$ python3 -q
>>> import numpy as np
>>> np.set_printoptions(precision=2, suppress=True, linewidth=200)
>>> rd = lambda a: np.round(a, 2) + 0
>>> W0 = np.load("x.npy")
>>> W0
array([[0, 0, 0, 0, 1, 0, 0],
       [0, 1, 0, 0, 0, 0, 0],
       [0, 0, 1, 0, 0, 0, 0],
       [1, 0, 0, 0, 0, 0, 0],
       [0, 0, 0, 0, 0, 1, 0],
       [0, 0, 0, 1, 0, 0, 0],
       [0, 0, 0, 0, 0, 0, 1]])
>>> # columns are unit length and at right angles
>>> np.trace(W0)
np.int64(3)
>>> rd(np.linalg.det(W0))
np.float64(-1.0)
>>> rd(np.abs(np.linalg.eigvals(W0)).max())
np.float64(1.0)
>>> (W0 - W0.T) / 2
array([[ 0. ,  0. ,  0. , -0.5,  0.5,  0. ,  0. ],
       [ 0. ,  0. ,  0. ,  0. ,  0. ,  0. ,  0. ],
       [ 0. ,  0. ,  0. ,  0. ,  0. ,  0. ,  0. ],
       [ 0.5,  0. ,  0. ,  0. ,  0. , -0.5,  0. ],
       [-0.5,  0. ,  0. ,  0. ,  0. ,  0.5,  0. ],
       [ 0. ,  0. ,  0. ,  0.5, -0.5,  0. ,  0. ],
       [ 0. ,  0. ,  0. ,  0. ,  0. ,  0. ,  0. ]])
>>> J = np.loadtxt("data.csv", delimiter=",")
>>> J
array([[ 5.,  6.,  7.,  8.,  9., 10., 11., 12.],
       [13., 14., 15., 16., 17., 18., 19., 20.],
       [21., 22., 23., 24., 25., 26., 27., 28.],
       [29., 30., 31., 32., 33., 34., 35., 36.],
       [37., 38., 39., 40., 41., 42., 43., 44.],
       [45., 46., 47., 48., 49., 50., 51., 52.],
       [53., 54., 55., 56., 57., 58., 59., 60.],
       [61., 62., 63., 64., 65., 66., 67., 68.],
       [69., 70., 71., 72., 73., 74., 75., 76.],
       [77., 78., 79., 80., 81., 82., 83., 84.],
       [85., 86., 87., 88., 89., 90., 91., 92.]])
>>> # rank 2
>>> U, sig, Vt = np.linalg.svd(J)
>>> vecs = Vt[:(sig > 1e-8).sum()]
>>> rng = np.random.default_rng(50)
>>> vec = J[5] + -1 * J[1] + rng.integers(2) * np.eye(8)[2]
>>> vec
array([32., 32., 33., 32., 32., 32., 32., 32.])
>>> np.allclose(vecs.T @ vecs @ vec, vec)
False
>>> np.linalg.matrix_rank(np.vstack([J, vec]))
np.int64(3)
>>> W1 = np.array([[0, 2, 3],
...     [-1, 3, 3],
...     [-3, 2, -2],
...     [2, 2, -1],
...     [1, -2, 2],
...     [2, 1, -1],
...     [-3, 2, 0],
...     [3, 1, 2]])
>>> beta = np.array([6, 4, 0])
>>> act = np.maximum(J @ W1 + beta, 0)
>>> (act > 0).astype(int)
array([[1, 1, 1],
       [1, 1, 1],
       [1, 1, 1],
       [1, 1, 1],
       [1, 1, 1],
       [1, 1, 1],
       [1, 1, 1],
       [1, 1, 1],
       [1, 1, 1],
       [1, 1, 1],
       [1, 1, 1]])
>>> (act > 0).mean(axis=0)
array([1., 1., 1.])
>>> np.linalg.matrix_rank(act)
np.int64(2)
>>> cent = np.array([[-7, -2], [-8, -7], [9, -2]])
>>> W1 @ cent
array([[ 11, -20],
       [ 10, -25],
       [-13,  -4],
       [-39, -16],
       [ 27,   8],
       [-31,  -9],
       [  5,  -8],
       [-11, -17]])
>>> rd(J @ np.linalg.pinv(J) @ J)
array([[ 5.,  6.,  7.,  8.,  9., 10., 11., 12.],
       [13., 14., 15., 16., 17., 18., 19., 20.],
       [21., 22., 23., 24., 25., 26., 27., 28.],
       [29., 30., 31., 32., 33., 34., 35., 36.],
       [37., 38., 39., 40., 41., 42., 43., 44.],
       [45., 46., 47., 48., 49., 50., 51., 52.],
       [53., 54., 55., 56., 57., 58., 59., 60.],
       [61., 62., 63., 64., 65., 66., 67., 68.],
       [69., 70., 71., 72., 73., 74., 75., 76.],
       [77., 78., 79., 80., 81., 82., 83., 84.],
       [85., 86., 87., 88., 89., 90., 91., 92.]])
>>> np.unique(J.round(6), axis=0).shape
(11, 8)
>>> np.linalg.lstsq(J[:-1].T, J[-1])[2]
np.int32(2)
>>> np.abs(np.diag(np.linalg.qr(J)[1])) > 1e-9
array([ True,  True, False, False, False, False, False, False])
>>> rd(np.trace(np.linalg.pinv(J) @ J))
np.float64(2.0)
>>> np.allclose(J[:-1].T @ np.linalg.lstsq(J[:-1].T, J[-1])[0], J[-1])
True
>>> rk = np.linalg.matrix_rank(J)
>>> rk
np.int64(2)
>>> N = np.linalg.svd(J)[2][rk:].T
>>> np.allclose(J @ N, 0)
True
>>> m1 = np.loadtxt("test0.csv", delimiter=",")
>>> m1
array([[ 0.4 , -0.4 ,  1.4 ,  0.3 , -0.2 ,  0.8 ,  0.2 , -1.2 ,  0.  , -0.8 ],
       [ 2.  ,  0.  , -0.1 , -0.02,  0.  ,  1.  ,  0.1 ,  0.8 ,  1.4 , -0.9 ],
       [-0.2 ,  1.3 , -0.8 , -0.85,  0.4 , -0.1 , -1.4 , -0.7 ,  0.6 ,  1.7 ],
       [ 2.6 , -0.4 , -1.  , -1.64,  0.9 ,  0.1 ,  1.1 ,  0.7 ,  1.1 , -0.5 ],
       [-1.2 ,  0.2 ,  0.4 , -3.  ,  1.5 , -0.2 ,  0.2 , -1.  ,  0.7 ,  0.7 ],
       [-0.4 ,  0.  ,  0.1 , -0.46,  0.2 ,  0.6 ,  0.3 , -1.2 , -0.3 , -1.5 ],
       [ 0.5 ,  0.5 ,  0.  , -1.12,  0.5 , -1.7 ,  2.3 , -0.3 , -0.6 , -0.8 ],
       [ 1.2 , -0.6 ,  1.  ,  2.51, -1.3 ,  2.  , -1.5 , -0.4 ,  0.  , -0.4 ],
       [ 1.  , -2.3 ,  1.  ,  1.59, -0.7 , -1.1 ,  0.  ,  1.4 , -0.9 ,  1.  ],
       [-1.7 ,  0.6 , -1.1 , -2.81,  1.4 ,  1.  , -0.5 ,  0.6 , -0.9 , -0.7 ],
       [ 1.3 ,  0.4 , -0.9 , -0.97,  0.4 ,  1.2 ,  1.7 , -0.6 ,  0.7 , -0.8 ],
       [-1.4 ,  1.9 ,  0.4 ,  0.82, -0.4 ,  1.3 , -0.7 , -1.3 , -0.4 , -0.2 ],
       [ 0.3 ,  0.1 ,  0.5 ,  1.64, -0.9 ,  0.3 , -0.4 ,  0.2 ,  0.7 , -0.6 ],
       [-0.9 , -2.  , -1.  ,  2.52, -1.3 , -1.9 , -0.9 , -0.6 , -0.4 ,  0.9 ],
       [-0.4 , -0.7 , -1.1 ,  0.98, -0.5 ,  0.7 , -0.5 , -0.3 , -0.4 ,  0.1 ],
       [ 0.8 ,  0.4 ,  1.  ,  0.27, -0.2 ,  0.9 , -1.2 , -0.9 ,  0.  , -0.7 ],
       [ 1.4 , -0.7 , -0.7 , -1.19,  0.6 ,  0.  ,  1.9 , -0.3 , -1.1 , -1.  ],
       [-0.9 , -0.7 , -0.1 , -0.49,  0.2 ,  0.9 ,  0.7 ,  0.1 ,  0.7 ,  0.4 ],
       [ 0.3 , -1.2 , -1.  , -0.61,  0.4 ,  0.1 , -2.2 , -1.  ,  0.7 ,  0.3 ],
       [ 2.1 , -0.3 , -0.3 ,  1.29, -0.7 , -1.6 ,  0.8 ,  1.1 , -0.7 ,  1.2 ],
       [ 0.8 ,  0.9 ,  1.3 , -0.43,  0.2 ,  0.2 ,  1.6 , -0.6 , -1.6 ,  1.4 ],
       [-0.2 , -0.3 ,  0.7 ,  0.75, -0.3 , -0.1 , -0.6 , -0.4 ,  0.9 , -1.7 ],
       [-0.1 , -1.2 , -0.5 ,  0.77, -0.3 , -2.1 , -1.9 ,  1.  ,  1.  ,  0.7 ],
       [ 1.  , -0.5 ,  0.5 ,  0.67, -0.3 , -1.3 ,  0.7 ,  0.3 ,  1.2 , -0.5 ],
       [-0.2 ,  1.4 ,  0.2 ,  0.48, -0.2 , -1.6 ,  0.7 , -1.4 , -0.5 , -1.2 ]])
>>> f, v = m1[20], m1[18]
>>> rd(f @ f)
np.float64(10.84)
>>> p = (f @ v) / (f @ f) * f
>>> rd(np.linalg.norm(f + v) ** 2 + np.linalg.norm(f - v) ** 2)
np.float64(40.67)
>>> rd(np.abs(np.linalg.svd(m1)[2][-1]))
array([0.  , 0.01, 0.01, 0.46, 0.89, 0.02, 0.02, 0.01, 0.  , 0.01])
>>> [round(float(x), 2) for x in np.linalg.svd(m1, compute_uv=False)[:3]]
[8.73, 7.01, 6.23]
>>> Xc = m1 - m1.mean(axis=0)
>>> vecs = np.linalg.svd(Xc)[2][:9]
>>> A2 = Xc - Xc @ vecs.T @ vecs
>>> rd(np.linalg.norm(A2) / np.linalg.norm(Xc))
np.float64(0.01)
>>> rd((Xc @ vecs.T).std(axis=0))
array([1.74, 1.39, 1.23, 1.08, 0.84, 0.75, 0.65, 0.55, 0.51])
>>> rd(np.cov(Xc @ vecs.T, rowvar=False))
array([[3.17, 0.  , 0.  , 0.  , 0.  , 0.  , 0.  , 0.  , 0.  ],
       [0.  , 2.02, 0.  , 0.  , 0.  , 0.  , 0.  , 0.  , 0.  ],
       [0.  , 0.  , 1.57, 0.  , 0.  , 0.  , 0.  , 0.  , 0.  ],
       [0.  , 0.  , 0.  , 1.22, 0.  , 0.  , 0.  , 0.  , 0.  ],
       [0.  , 0.  , 0.  , 0.  , 0.73, 0.  , 0.  , 0.  , 0.  ],
       [0.  , 0.  , 0.  , 0.  , 0.  , 0.59, 0.  , 0.  , 0.  ],
       [0.  , 0.  , 0.  , 0.  , 0.  , 0.  , 0.44, 0.  , 0.  ],
       [0.  , 0.  , 0.  , 0.  , 0.  , 0.  , 0.  , 0.32, 0.  ],
       [0.  , 0.  , 0.  , 0.  , 0.  , 0.  , 0.  , 0.  , 0.27]])
>>> np.linalg.norm(A2, axis=1).round(6).argmax()
np.int64(11)
